$ ipython --no-banner

In [1]: import numpy as np

In [2]: from numpy import linalg as LA

In [3]: np.set_printoptions(suppress=True, linewidth=100)

In [4]: m1 = np.array([[1, 0, 0, 0, 0],
   ...:     [-3, 1, 0, 0, 0],
   ...:     [-2, -2, 1, 0, 0],
   ...:     [1, -3, -1, 1, 0],
   ...:     [-1, -1, -2, -3, 1]])

In [5]: m1
Out[5]: 
array([[ 1,  0,  0,  0,  0],
       [-3,  1,  0,  0,  0],
       [-2, -2,  1,  0,  0],
       [ 1, -3, -1,  1,  0],
       [-1, -1, -2, -3,  1]])

In [6]: rng = np.random.default_rng(320)

In [7]: idx = rng.permutation(5)

In [8]: idx
Out[8]: array([4, 1, 2, 3, 0])

In [9]: Y = m1[idx][:, idx]

In [10]: round(LA.det(Y), 2), round(float(LA.det(m1[idx])), 2)
Out[10]: (np.float64(1.0), -1.0)

In [11]: np.allclose(Y, m1)
Out[11]: False

In [12]: q = m1.astype(float).copy()

In [13]: for j in range(5):
    ...:     q[:, j] -= q[:, :j] @ (q[:, :j].T @ q[:, j])
    ...:     q[:, j] /= LA.norm(q[:, j])
    ...: 

In [14]: np.round(q.T @ q, 2) + 0
Out[14]: 
array([[1., 0., 0., 0., 0.],
       [0., 1., 0., 0., 0.],
       [0., 0., 1., 0., 0.],
       [0., 0., 0., 1., 0.],
       [0., 0., 0., 0., 1.]])

In [15]: vec = np.array([0, 4, 0, 0, 2])

In [16]: y = m1 @ vec

In [17]: y
Out[17]: array([  0,   4,  -8, -12,  -2])

In [18]: np.round(LA.solve(m1, y + m1[:, 3]), 2) + 0
Out[18]: array([0., 4., 0., 1., 2.])

In [19]: np.round(LA.solve(m1.T, m1[4]), 2)
Out[19]: array([0., 0., 0., 0., 1.])

In [20]: np.round(LA.solve(m1, y), 2)
Out[20]: array([-0.,  4., -0.,  0.,  2.])

In [21]: left, sv, Vh = LA.svd(m1)

In [22]: sv.round(2)
Out[22]: array([4.31, 4.09, 3.33, 1.25, 0.01])

In [23]: np.argmax(sv[:-1] / (sv[1:] + 1e-6)) + 1
Out[23]: np.int64(4)

In [24]: Y = left[:, :4] @ np.diag(sv[:4]) @ Vh[:4]

In [25]: LA.matrix_rank(m1, rtol=0.05)
Out[25]: np.int64(4)

In [26]: np.round(LA.norm(m1 - Y, 2), 2), round(sv[4], 2)
Out[26]: (np.float64(0.01), np.float64(0.01))

In [27]: LA.matrix_rank(Y)
Out[27]: np.int64(4)

In [28]: [round(float(x), 2) for x in LA.svd(m1, compute_uv=False)[:3]]
Out[28]: [4.31, 4.09, 3.33]

In [29]: LA.matrix_rank(m1, rtol=0.1)
Out[29]: np.int64(4)

In [30]: round(LA.norm(m1, 2) / LA.norm(m1), 2)
Out[30]: np.float64(0.62)

In [31]: np.round(np.abs(LA.svd(m1)[2][-1]), 2)
Out[31]: array([0.01, 0.04, 0.11, 0.23, 0.97])

In [32]: W0 = np.diag(np.array([3, 5, 1])) + -1 * np.eye(3, k=1) + -1 * np.eye(3, k=-1)

In [33]: W0
Out[33]: 
array([[ 3., -1.,  0.],
       [-1.,  5., -1.],
       [ 0., -1.,  1.]])

In [34]: vals, vecs = LA.eig(W0)

In [35]: np.round(np.sort(LA.eigvals(W0 @ W0)), 2)
Out[35]: array([ 0.54,  7.08, 31.38])

In [36]: np.round(np.sort(LA.eigvals(LA.inv(W0))), 2)
Out[36]: array([0.18, 0.38, 1.35])

In [37]: q = W0.astype(float).copy()

In [38]: for j in range(3):
    ...:     q[:, j] -= q[:, :j] @ (q[:, :j].T @ q[:, j])
    ...:     q[:, j] /= LA.norm(q[:, j])
    ...: 

In [39]: q.round(2)
Out[39]: 
array([[ 0.95,  0.31,  0.07],
       [-0.32,  0.93,  0.21],
       [ 0.  , -0.22,  0.98]])

In [40]: np.round(q.T @ q, 2) + 0
Out[40]: 
array([[1., 0., 0.],
       [0., 1., 0.],
       [0., 0., 1.]])

In [41]: Y = np.array([[0, -2, 0], [-4, -5, -1]])

In [42]: C = np.kron(Y, W0)

In [43]: round(float(LA.norm(C, 2)), 2), round(float(LA.norm(Y, 2) * LA.norm(W0, 2)), 2)
Out[43]: (37.36, 37.36)

In [44]: C
Out[44]: 
array([[  0.,  -0.,   0.,  -6.,   2.,  -0.,   0.,  -0.,   0.],
       [ -0.,   0.,  -0.,   2., -10.,   2.,  -0.,   0.,  -0.],
       [  0.,  -0.,   0.,  -0.,   2.,  -2.,   0.,  -0.,   0.],
       [-12.,   4.,  -0., -15.,   5.,  -0.,  -3.,   1.,  -0.],
       [  4., -20.,   4.,   5., -25.,   5.,   1.,  -5.,   1.],
       [ -0.,   4.,  -4.,  -0.,   5.,  -5.,  -0.,   1.,  -1.]])

In [45]: Y = W0[0, 0] * W0[1:] - np.outer(W0[1:, 0], W0[0])

In [46]: Y
Out[46]: 
array([[ 0., 14., -3.],
       [ 0., -3.,  3.]])

In [47]: np.round(W0[:, 0] / W0[0, 0], 2)
Out[47]: array([ 1.  , -0.33,  0.  ])

In [48]: F = np.loadtxt("m.csv", delimiter=",")

In [49]: F
Out[49]: 
array([[-2.02, -0.23,  0.59,  0.07,  1.29],
       [ 1.7 , -1.6 ,  1.4 , -0.9 ,  1.5 ],
       [-2.4 ,  1.1 ,  1.  , -1.6 ,  0.7 ],
       [-1.  ,  0.8 , -0.3 , -0.1 ,  1.3 ],
       [-2.  , -0.2 ,  0.6 ,  0.1 ,  1.3 ],
       [ 3.4 ,  1.8 ,  0.8 ,  0.9 , -0.1 ]])

In [50]: Y = np.c_[F[:, :1] @ np.array([[1]]), np.array([2, 0, -1, 0, 1, 2])]

In [51]: Y
Out[51]: 
array([[-2.02,  2.  ],
       [ 1.7 ,  0.  ],
       [-2.4 , -1.  ],
       [-1.  ,  0.  ],
       [-2.  ,  1.  ],
       [ 3.4 ,  2.  ]])

In [52]: np.round(LA.lstsq(F, Y[:, 0])[0], 2) + 0
Out[52]: array([1., 0., 0., 0., 0.])

In [53]: LA.matrix_rank(Y)
Out[53]: np.int64(2)

In [54]: LA.matrix_rank(np.c_[F, Y])
Out[54]: np.int64(6)

In [55]: np.round(LA.norm(LA.qr(F)[0].T @ Y, axis=0) ** 2 / ((Y ** 2).sum(axis=0) + 1e-12), 2)
Out[55]: array([1.  , 0.94])

In [56]: vals, vecs = LA.eig(m1)

In [57]: np.round(np.sort(LA.eigvals(m1 @ m1)), 2)
Out[57]: array([1., 1., 1., 1., 1.])

In [58]: np.round(np.sort(LA.eigvals(m1.T)), 2)
Out[58]: array([1., 1., 1., 1., 1.])

In [59]: m1 @ vecs[:, 0] - vals[0] * vecs[:, 0]
Out[59]: array([0., 0., 0., 0., 0.])

In [60]: left, sv, Vh = LA.svd(F, full_matrices=False)

In [61]: left.shape, sv.shape, Vh.shape
Out[61]: ((6, 5), (5,), (5, 5))

In [62]: np.round(sv / sv[0], 2)
Out[62]: array([1.  , 0.57, 0.48, 0.3 , 0.16])

In [63]: sv.round(2)
Out[63]: array([5.66, 3.23, 2.7 , 1.69, 0.9 ])

In [64]: proj = F @ LA.solve(F.T @ F, F.T)

In [65]: np.trace(proj)
Out[65]: np.float64(5.0)

In [66]: np.round(proj @ F[:, 4], 2)
Out[66]: array([ 1.29,  1.5 ,  0.7 ,  1.3 ,  1.3 , -0.1 ])

In [67]: np.round(LA.eigvalsh(proj), 2) + 0
Out[67]: array([0., 1., 1., 1., 1., 1.])

In [68]: M = np.loadtxt("dump.csv", delimiter=",")

In [69]: M
Out[69]: 
array([[1.  , 0.7 , 0.49, 0.34, 0.24],
       [0.7 , 1.  , 0.7 , 0.49, 0.34],
       [0.49, 0.7 , 1.  , 0.7 , 0.49],
       [0.34, 0.49, 0.7 , 1.  , 0.7 ],
       [0.24, 0.34, 0.49, 0.7 , 1.  ]])

In [70]: vec = np.ones(5)

In [71]: for _ in range(6):
    ...:     vec = M @ vec
    ...:     vec /= LA.norm(vec)
    ...:     print(round(vec @ M @ vec, 2))
    ...: 
3.1
3.1
3.1
3.1
3.1
3.1

In [72]: round(float(LA.eigvalsh(M)[-1]), 2)
Out[72]: 3.1

In [73]: np.trace(M)
Out[73]: np.float64(5.0)

In [74]: np.round(np.sort(np.abs(LA.eigvals(M))), 2)
Out[74]: array([0.19, 0.25, 0.43, 1.02, 3.1 ])

In [75]: np.round(M @ M, 2)
Out[75]: 
array([[1.9 , 1.99, 1.83, 1.53, 1.2 ],
       [1.99, 2.34, 2.25, 1.95, 1.53],
       [1.83, 2.25, 2.46, 2.25, 1.83],
       [1.53, 1.95, 2.25, 2.34, 1.99],
       [1.2 , 1.53, 1.83, 1.99, 1.9 ]])

In [76]: vals, vecs = LA.eigh(M)

In [77]: vec = np.array([2, 2, -7, 5, 6])

In [78]: (np.sign(vecs[:, -1].round(6)) == np.sign(vecs[0, -1].round(6))).astype(int)
Out[78]: array([1, 1, 1, 1, 1])

In [79]: np.round(vecs * np.abs(vals) @ vecs.T, 2)
Out[79]: 
array([[1.  , 0.7 , 0.49, 0.34, 0.24],
       [0.7 , 1.  , 0.7 , 0.49, 0.34],
       [0.49, 0.7 , 1.  , 0.7 , 0.49],
       [0.34, 0.49, 0.7 , 1.  , 0.7 ],
       [0.24, 0.34, 0.49, 0.7 , 1.  ]])

In [80]: np.abs(M).sum(axis=1).max(), round(float(np.abs(vals).max()), 2)
Out[80]: (np.float64(3.38), 3.1)

In [81]: Y = M / LA.norm(M, axis=1, keepdims=True)

In [82]: cov = Y @ Y.T

In [83]: (cov - 2 * np.eye(5)).round(6).argmax(axis=1)
Out[83]: array([1, 0, 1, 4, 3])

In [84]: np.round(LA.norm(Y, axis=1), 2)
Out[84]: array([1., 1., 1., 1., 1.])

In [85]: round(float(np.degrees(np.arccos(np.clip(cov[2, 0], -1, 1)))), 2)
Out[85]: 32.47

In [86]: mat = np.load("layer15.npy")

In [87]: mat.round(2)
Out[87]: 
array([[ 0.71,  0.  ,  0.71,  0.  ],
       [ 0.  ,  1.  ,  0.  ,  0.  ],
       [-0.71,  0.  ,  0.71,  0.  ],
       [ 0.  ,  0.  ,  0.  ,  1.  ]])

In [88]: # 3 groups of indices that never mix

In [89]: (mat != 0).astype(int)
Out[89]: 
array([[1, 0, 1, 0],
       [0, 1, 0, 0],
       [1, 0, 1, 0],
       [0, 0, 0, 1]])

In [90]: np.round(np.sort(LA.eigvals(mat).real), 2)
Out[90]: array([0.71, 0.71, 1.  , 1.  ])

In [91]: (LA.matrix_power((mat != 0) + (mat.T != 0) + np.eye(4), 4) > 0).astype(int)
Out[91]: 
array([[1, 0, 1, 0],
       [0, 1, 0, 0],
       [1, 0, 1, 0],
       [0, 0, 0, 1]])

In [92]: vec = np.array([2, 1, 3, 1])

In [93]: h1 = np.maximum(mat @ vec, 0)

In [94]: h1.round(2)
Out[94]: array([3.54, 1.  , 0.71, 1.  ])

In [95]: np.round(np.maximum(mat @ vec, 0) - np.maximum(-mat @ vec, 0), 2)
Out[95]: array([3.54, 1.  , 0.71, 1.  ])

In [96]: np.flatnonzero(h1 > 1e-9)
Out[96]: array([0, 1, 2, 3])

In [97]: Y = LA.inv(mat)

In [98]: round(float(LA.det(mat) * LA.det(Y)), 2)
Out[98]: 1.0

In [99]: np.round(LA.inv(Y), 2)
Out[99]: 
array([[ 0.71,  0.  ,  0.71,  0.  ],
       [ 0.  ,  1.  ,  0.  ,  0.  ],
       [-0.71,  0.  ,  0.71,  0.  ],
       [ 0.  ,  0.  ,  0.  ,  1.  ]])

In [100]: round(float(LA.cond(mat)), 2)
Out[100]: 1.0

In [101]: np.allclose(Y, mat.T)
Out[101]: True

In [102]: Y.round(2)
Out[102]: 
array([[ 0.71,  0.  , -0.71,  0.  ],
       [ 0.  ,  1.  ,  0.  ,  0.  ],
       [ 0.71,  0.  ,  0.71,  0.  ],
       [ 0.  ,  0.  ,  0.  ,  1.  ]])
